% ipython --no-banner

In [1]: import numpy as np

In [2]: import numpy.linalg as la

In [3]: np.set_printoptions(precision=2, suppress=True, linewidth=160)

In [4]: def rd(a):
   ...:     return np.round(a, 2) + 0
   ...: 

In [5]: m1 = np.load("out6.npy")

In [6]: m1
Out[6]: 
array([[2., 1., 0., 0.],
       [0., 2., 1., 0.],
       [0., 0., 2., 1.],
       [0., 0., 0., 2.]])

In [7]: # triangular

In [8]: Q, Rm = la.qr(m1)

In [9]: Q.shape, Rm.shape
Out[9]: ((4, 4), (4, 4))

In [10]: Rm
Out[10]: 
array([[2., 1., 0., 0.],
       [0., 2., 1., 0.],
       [0., 0., 2., 1.],
       [0., 0., 0., 2.]])

In [11]: abs(Rm[0, 0]), rd(la.norm(m1[:, 0]))
Out[11]: (np.float64(2.0), np.float64(2.0))

In [12]: Q.T @ Q
Out[12]: 
array([[1., 0., 0., 0.],
       [0., 1., 0., 0.],
       [0., 0., 1., 0.],
       [0., 0., 0., 1.]])

In [13]: Q
Out[13]: 
array([[ 1.,  0.,  0.,  0.],
       [-0.,  1.,  0.,  0.],
       [-0., -0.,  1.,  0.],
       [-0., -0., -0.,  1.]])

In [14]: np.abs(np.diag(Rm))
Out[14]: array([2., 2., 2., 2.])

In [15]: la.matrix_rank(Rm - Rm[0, 0] * np.eye(4))
Out[15]: np.int64(3)

In [16]: rd(la.matrix_power(Rm - np.diag(np.diag(Rm)), 4))
Out[16]: 
array([[0., 0., 0., 0.],
       [0., 0., 0., 0.],
       [0., 0., 0., 0.],
       [0., 0., 0., 0.]])

In [17]: [int(la.matrix_rank(la.matrix_power(Rm, p))) for p in range(1, 5)]
Out[17]: [4, 4, 4, 4]

In [18]: out = m1 / np.sqrt((m1 ** 2).mean(axis=1, keepdims=True))

In [19]: rd(la.norm(out, axis=1))
Out[19]: array([2., 2., 2., 2.])

In [20]: m1 - m1.mean(axis=1, keepdims=True)
Out[20]: 
array([[ 1.25,  0.25, -0.75, -0.75],
       [-0.75,  1.25,  0.25, -0.75],
       [-0.75, -0.75,  1.25,  0.25],
       [-0.5 , -0.5 , -0.5 ,  1.5 ]])

In [21]: evals, V = la.eig(m1)

In [22]: evals
Out[22]: array([2., 2., 2., 2.])

In [23]: m1 @ V[:, 0] - evals[0] * V[:, 0]
Out[23]: array([0., 0., 0., 0.])

In [24]: rd(np.sort(la.eigvals(m1.T)))
Out[24]: array([2., 2., 2., 2.])

In [25]: rd(np.sort(la.eigvals(la.inv(m1))))
Out[25]: array([0.5, 0.5, 0.5, 0.5])

In [26]: J = np.load("w.npy")

In [27]: J
Out[27]: 
array([[1, 2, 1, 2],
       [3, 2, 3, 2],
       [1, 2, 1, 2],
       [3, 2, 3, 2]])

In [28]: # column 2 repeats column 0

In [29]: out = np.array([[5, 5], [9, 9], [0, 6], [5, 2]])

In [30]: J @ out
Out[30]: 
array([[33, 33],
       [43, 55],
       [33, 33],
       [43, 55]])

In [31]: la.matrix_rank(J @ out)
Out[31]: np.int64(2)

In [32]: np.einsum("ik,kj->ji", J, out)
Out[32]: 
array([[33, 43, 33, 43],
       [33, 55, 33, 55]])

In [33]: out.T @ J.T
Out[33]: 
array([[33, 43, 33, 43],
       [33, 55, 33, 55]])

In [34]: la.matrix_rank(np.vstack([J, out.T]))
Out[34]: np.int64(4)

In [35]: rng = np.random.default_rng(758)

In [36]: lab = rng.permutation(4)

In [37]: lab
Out[37]: array([3, 0, 2, 1])

In [38]: out = J[lab][:, lab]

In [39]: out
Out[39]: 
array([[2, 3, 3, 2],
       [2, 1, 1, 2],
       [2, 1, 1, 2],
       [2, 3, 3, 2]])

In [40]: np.diag(out)
Out[40]: array([2, 1, 1, 2])

In [41]: np.unique(out.round(6), axis=0).shape
Out[41]: (2, 4)

In [42]: np.abs(np.diag(la.qr(out)[1])) > 1e-9
Out[42]: array([ True,  True, False, False])

In [43]: la.lstsq(out[:-1].T, out[-1])[2]
Out[43]: np.int32(2)

In [44]: rd(np.trace(la.pinv(out) @ out))
Out[44]: np.float64(2.0)

In [45]: w1 = np.array([[2, -3, -1], [-1, 3, 1], [-3, -3, 1], [-2, -1, -1]])

In [46]: coef = np.array([-3, -3, -1])

In [47]: act = np.maximum(J @ w1 + coef, 0)

In [48]: la.matrix_rank(act)
Out[48]: np.int64(0)

In [49]: act
Out[49]: 
array([[0, 0, 0],
       [0, 0, 0],
       [0, 0, 0],
       [0, 0, 0]])

In [50]: (act > 0).mean(axis=0)
Out[50]: array([0., 0., 0.])

In [51]: Z = np.array([[5, 2, 3], [-4, 2, 3], [-3, -4, -3]])

In [52]: (act @ Z).round(6).argmax(axis=1)
Out[52]: array([0, 0, 0, 0])

In [53]: rd(np.sort(la.eigvals(m1)))
Out[53]: array([2., 2., 2., 2.])

In [54]: [int(la.matrix_rank(la.matrix_power(m1, p))) for p in range(1, 5)]
Out[54]: [4, 4, 4, 4]

In [55]: np.prod(np.diag(m1)), rd(la.det(m1))
Out[55]: (np.float64(16.0), np.float64(16.0))

In [56]: la.matrix_rank(m1 - m1[0, 0] * np.eye(4))
Out[56]: np.int64(3)

In [57]: M = np.load("layer9.npy")

In [58]: M
Out[58]: 
array([[ 1.99,  0.36, -0.22,  4.8 ],
       [ 1.48,  0.04,  0.46,  4.67],
       [ 1.91,  0.09,  0.09,  4.74],
       [ 1.66, -0.15,  0.24,  4.57],
       [ 1.89, -0.03,  0.11,  3.88],
       [ 1.62,  0.25, -0.28,  5.08],
       [ 2.78,  0.69,  1.94,  3.72],
       [ 3.05,  0.36,  1.71,  3.8 ],
       [ 3.1 ,  1.24,  1.86,  3.72],
       [ 2.78,  1.12,  2.08,  3.86],
       [ 3.21,  0.79,  2.24,  4.17],
       [ 3.16,  1.04,  1.86,  4.18]])

In [59]: x0 = np.array([3, 1, 1, 5])

In [60]: y = M @ x0

In [61]: rd(la.pinv(M) @ M)
Out[61]: 
array([[1., 0., 0., 0.],
       [0., 1., 0., 0.],
       [0., 0., 1., 0.],
       [0., 0., 0., 1.]])

In [62]: rd(la.solve(M.T @ M, M.T @ y))
Out[62]: array([3., 1., 1., 5.])

In [63]: rd(la.lstsq(M, y)[0])
Out[63]: array([3., 1., 1., 5.])

In [64]: y = y + 0.02 * rng.normal(size=12)

In [65]: rd(y)
Out[65]: array([30.15, 28.32, 29.62, 27.95, 25.19, 30.21, 29.55, 30.22, 30.98, 30.88, 33.52, 33.27])

In [66]: coef, *_ = la.lstsq(M, y)

In [67]: [round(float(la.norm(la.solve(M.T @ M + lam * np.eye(4), M.T @ y))), 2) for lam in (0, 1, 10, 100)]
Out[67]: [6.0, 5.97, 5.79, 4.5]

In [68]: rd(la.norm(y - M @ coef))
Out[68]: np.float64(0.07)

In [69]: cen = M - M.mean(axis=1)
Traceback (most recent call last):
  Cell In[69], line 1
    cen = M - M.mean(axis=1)
ValueError: operands could not be broadcast together with shapes (12,4) (12,) 


In [70]: cen = M - M.mean(axis=0)

In [71]: left, sv, Vh = la.svd(cen, full_matrices=False)

In [72]: rd(cen.mean(axis=0))
Out[72]: array([0., 0., 0., 0.])

In [73]: rd(np.abs(Vh[-1]))
Out[73]: array([0.74, 0.61, 0.13, 0.26])

In [74]: np.abs(left[:, 0]).argmax()
Out[74]: np.int64(5)

In [75]: la.matrix_rank(cen)
Out[75]: np.int64(4)

In [76]: rd(Vh[0] * np.sign(Vh[0, np.abs(Vh[0]).argmax()]))
Out[76]: array([ 0.5 ,  0.31,  0.75, -0.3 ])

In [77]: (np.sign(left[:, 0]) == np.sign(left[0, 0])).astype(int)
Out[77]: array([1, 1, 1, 1, 1, 1, 0, 0, 0, 0, 0, 0])

In [78]: rd(sv)
Out[78]: array([4.38, 1.08, 0.79, 0.65])

In [79]: np.abs(Vh[0]).argmax()
Out[79]: np.int64(2)

In [80]: rd(sv ** 2 / (sv ** 2).sum())
Out[80]: array([0.9 , 0.05, 0.03, 0.02])

In [81]: w1 = np.array([[-8, -7, -1, 4, -2],
    ...:     [6, -7, 6, -5, -9],
    ...:     [9, -1, 8, -8, 7],
    ...:     [1, -2, -6, 9, -9]])

In [82]: coef = np.array([-5, 3, 4, 5, -1])

In [83]: act = np.maximum(m1 @ w1 + coef, 0)

In [84]: act
Out[84]: 
array([[ 0.,  0.,  8.,  8.,  0.],
       [16.,  0., 24.,  0.,  0.],
       [14.,  0., 14.,  0.,  4.],
       [ 0.,  0.,  0., 23.,  0.]])

In [85]: Z = np.array([[-2, -2], [-1, 5], [3, -4], [-3, 3], [0, -1]])

In [86]: w1 @ Z
Out[86]: 
array([[  8,  -1],
       [ 28, -77],
       [ 31, -86],
       [-45,  48]])

In [87]: r0, r1 = M[5], M[3]

In [88]: rd(r0 @ r0)
Out[88]: np.float64(28.57)

In [89]: rd(r0 @ r1)
Out[89]: np.float64(25.8)

In [90]: pr = (r0 @ r1) / (r0 @ r0) * r0

In [91]: la.matrix_rank(np.outer(r0, r1))
Out[91]: np.int64(1)

In [92]: rd(r1 - pr)
Out[92]: array([ 0.2 , -0.38,  0.49, -0.02])

In [93]: rd(np.outer(r0, r1))
Out[93]: 
array([[ 2.69, -0.24,  0.39,  7.4 ],
       [ 0.42, -0.04,  0.06,  1.14],
       [-0.46,  0.04, -0.07, -1.28],
       [ 8.43, -0.76,  1.22, 23.22]])

In [94]: rd((r1 - pr) @ r0)
Out[94]: np.float64(0.0)

In [95]: rd(pr)
Out[95]: array([ 1.46,  0.23, -0.25,  4.59])

In [96]: K = np.array([[0, 3], [-3, 0]])

In [97]: out = K / la.norm(K, axis=1, keepdims=True)

In [98]: gram = out @ out.T

In [99]: (np.abs(gram) > 0.9).astype(int)
Out[99]: 
array([[1, 0],
       [0, 1]])

In [100]: gram
Out[100]: 
array([[1., 0.],
       [0., 1.]])

In [101]: np.degrees(np.arccos(np.clip(gram[0, 1], -1, 1)))
Out[101]: np.float64(90.0)

In [102]: out = la.inv(K)

In [103]: rd(la.det(K) * la.det(out))
Out[103]: np.float64(1.0)

In [104]: rd(la.cond(K))
Out[104]: np.float64(1.0)

In [105]: np.allclose(out, K.T)
Out[105]: False

In [106]: rd(la.det(K) * out)
Out[106]: 
array([[ 0., -3.],
       [ 3.,  0.]])

In [107]: (np.abs(out) > 1e-9).astype(int)
Out[107]: 
array([[0, 1],
       [1, 0]])

In [108]: rd(out)
Out[108]: 
array([[ 0.  , -0.33],
       [ 0.33,  0.  ]])

In [109]: X = rng.normal(size=(30, 3)) + 10 * np.array([1, 2, 2])

In [110]: rd(X)
Out[110]: 
array([[10.67, 20.91, 22.8 ],
       [ 8.64, 19.49, 20.02],
       [ 9.06, 20.91, 19.89],
       [ 9.17, 20.31, 18.73],
       [ 7.72, 18.61, 19.59],
       [ 9.99, 23.  , 19.31],
       [10.35, 20.64, 18.96],
       [ 8.69, 19.21, 21.76],
       [10.21, 20.1 , 19.98],
       [ 8.93, 19.35, 21.02],
       [10.89, 19.58, 19.66],
       [ 9.83, 19.35, 19.73],
       [ 8.88, 19.73, 18.14],
       [ 9.02, 20.66, 19.28],
       [11.84, 18.02, 19.93],
       [ 9.87, 18.41, 18.37],
       [10.1 , 18.67, 20.34],
       [ 9.17, 19.84, 18.9 ],
       [11.57, 20.36, 19.35],
       [11.59, 20.01, 18.9 ],
       [13.68, 19.26, 21.36],
       [10.7 , 20.19, 20.24],
       [ 9.35, 20.78, 21.3 ],
       [10.84, 19.25, 19.93],
       [ 8.7 , 18.27, 20.39],
       [ 9.11, 20.49, 19.73],
       [ 9.07, 19.21, 20.87],
       [10.03, 21.55, 18.48],
       [10.38, 19.97, 18.78],
       [ 9.06, 19.35, 22.63]])

In [111]: rd(la.norm(X, 1)), rd(la.norm(X, np.inf))
Out[111]: (np.float64(598.36), np.float64(54.38))

In [112]: rd(la.norm(X, axis=0))
Out[112]: array([ 54.64, 108.86, 109.43])

In [113]: la.norm(X, axis=1).argmax()
Out[113]: np.int64(0)

In [114]: rd(la.norm(X, 2))
Out[114]: np.float64(163.49)

In [115]: rd(la.norm(X) ** 2 / la.norm(X, 2) ** 2)
Out[115]: np.float64(1.0)

In [116]: rd(X[29] @ X[18])
Out[116]: np.float64(936.57)

In [117]: F = np.loadtxt("block2.csv", delimiter=",")

In [118]: F
Out[118]: 
array([[ 0.84, 10.06,  4.78],
       [ 6.96,  0.31,  1.64],
       [-1.85, 10.29,  6.3 ],
       [ 7.93,  3.21, -0.14],
       [-5.28,  7.73,  4.19],
       [ 6.23, -0.16,  1.62],
       [-1.16, 10.31,  5.11],
       [ 6.72,  2.81,  2.76],
       [-1.18, 10.4 ,  5.47],
       [ 1.22, 10.18,  4.27],
       [-5.42,  5.12,  5.43],
       [ 6.36, -1.18,  1.65],
       [-7.02,  5.48,  4.84],
       [ 7.24,  1.68,  0.74],
       [-3.94,  5.23,  4.86],
       [ 0.06,  9.18,  5.43],
       [ 6.83,  0.13,  3.64],
       [ 1.08, 10.44,  3.44],
       [ 8.75,  2.01,  1.24],
       [-1.43, 11.5 ,  5.19],
       [ 7.28, -0.14,  2.7 ],
       [ 6.21,  1.08,  1.72],
       [ 6.52,  0.84,  0.87],
       [ 0.88, 11.26,  5.76],
       [ 0.94, 10.3 ,  6.66],
       [ 0.4 , 10.6 ,  4.11],
       [-5.31,  6.54,  3.91],
       [-3.96,  5.27,  3.67],
       [-0.16, 10.  ,  6.89]])

In [119]: gram = np.cov(F, rowvar=False)

In [120]: np.argsort(-F.std(axis=0).round(6), kind="stable")
Out[120]: array([0, 1, 2])

In [121]: np.argwhere(np.triu(np.abs(np.corrcoef(F.T)) > 0.8, 1))
Out[121]: array([], shape=(0, 2), dtype=int64)

In [122]: rd(F.std(axis=0))
Out[122]: array([4.74, 4.3 , 1.89])

In [123]: rd(la.eigvalsh(gram)[::-1])
Out[123]: array([37.55,  7.65,  0.97])

In [124]: rd(gram)
Out[124]: 
array([[ 23.31, -13.47,  -6.83],
       [-13.47,  19.15,   6.68],
       [ -6.83,   6.68,   3.71]])

In [125]: rd(np.corrcoef(F[:, 1], F[:, 2])[0, 1])
Out[125]: np.float64(0.79)

In [126]: np.median(F, axis=0)
Out[126]: array([0.88, 5.48, 4.11])

In [127]: dist = la.norm(F[:, None] - F[None], axis=-1)

In [128]: (dist + 1e9 * np.eye(29)).round(6).argmin(axis=1)
Out[128]: array([ 9,  5,  8, 13, 26,  1,  8, 21,  6,  0, 14,  5, 10, 22, 27,  0, 20,  9, 13,  8, 16, 22, 21, 24, 28,  9,  4, 14, 24])

In [129]: dist.shape
Out[129]: (29, 29)

In [130]: np.unravel_index(dist.round(6).argmax(), dist.shape)
Out[130]: (np.int64(12), np.int64(18))

In [131]: np.flatnonzero(dist[17] < dist.mean() / 2)
Out[131]: array([ 0,  6,  8,  9, 15, 17, 19, 23, 24, 25, 28])

In [132]: A = np.abs(np.array([[4, 1, 2, 1], [-4, -4, 4, 4], [-5, 2, 3, 3], [1, -4, -1, 3]])) + np.eye(4)

In [133]: A = A / A.sum(axis=1, keepdims=True)

In [134]: rd(A)
Out[134]: 
array([[0.56, 0.11, 0.22, 0.11],
       [0.24, 0.29, 0.24, 0.24],
       [0.36, 0.14, 0.29, 0.21],
       [0.1 , 0.4 , 0.1 , 0.4 ]])

In [135]: # row-stochastic, so 1 is an eigenvalue

In [136]: lab = rng.permutation(4)

In [137]: lab
Out[137]: array([3, 2, 1, 0])

In [138]: out = A[lab][:, lab]

In [139]: rd(np.diag(out))
Out[139]: array([0.4 , 0.29, 0.29, 0.56])

In [140]: rd(np.trace(out))
Out[140]: np.float64(1.54)

In [141]: rd(out)
Out[141]: 
array([[0.4 , 0.1 , 0.4 , 0.1 ],
       [0.21, 0.29, 0.14, 0.36],
       [0.24, 0.24, 0.29, 0.24],
       [0.11, 0.22, 0.11, 0.56]])

In [142]: out = np.array([[4, -4, -1], [1, -6, -4], [-6, 4, 0], [7, 1, -4]])

In [143]: rd(np.einsum("ij,ij->i", A, A))
Out[143]: array([0.38, 0.25, 0.28, 0.34])

In [144]: out @ A
Traceback (most recent call last):
  Cell In[144], line 1
    out @ A
ValueError: matmul: Input operand 1 has a mismatch in its core dimension 0, with gufunc signature (n?,k),(k,m?)->(n?,m?) (size 4 is different from 3)


In [145]: rd(np.einsum("ij->j", A))
Out[145]: array([1.25, 0.95, 0.84, 0.96])

In [146]: la.matrix_rank(np.vstack([A, out.T]))
Out[146]: np.int64(4)

In [147]: rd(np.einsum("ik,kj->ij", A, out))
Out[147]: 
array([[ 1.78, -1.89, -1.44],
       [ 1.47, -1.53, -2.35],
       [ 1.36, -0.93, -1.79],
       [ 3.  , -2.  , -3.3 ]])
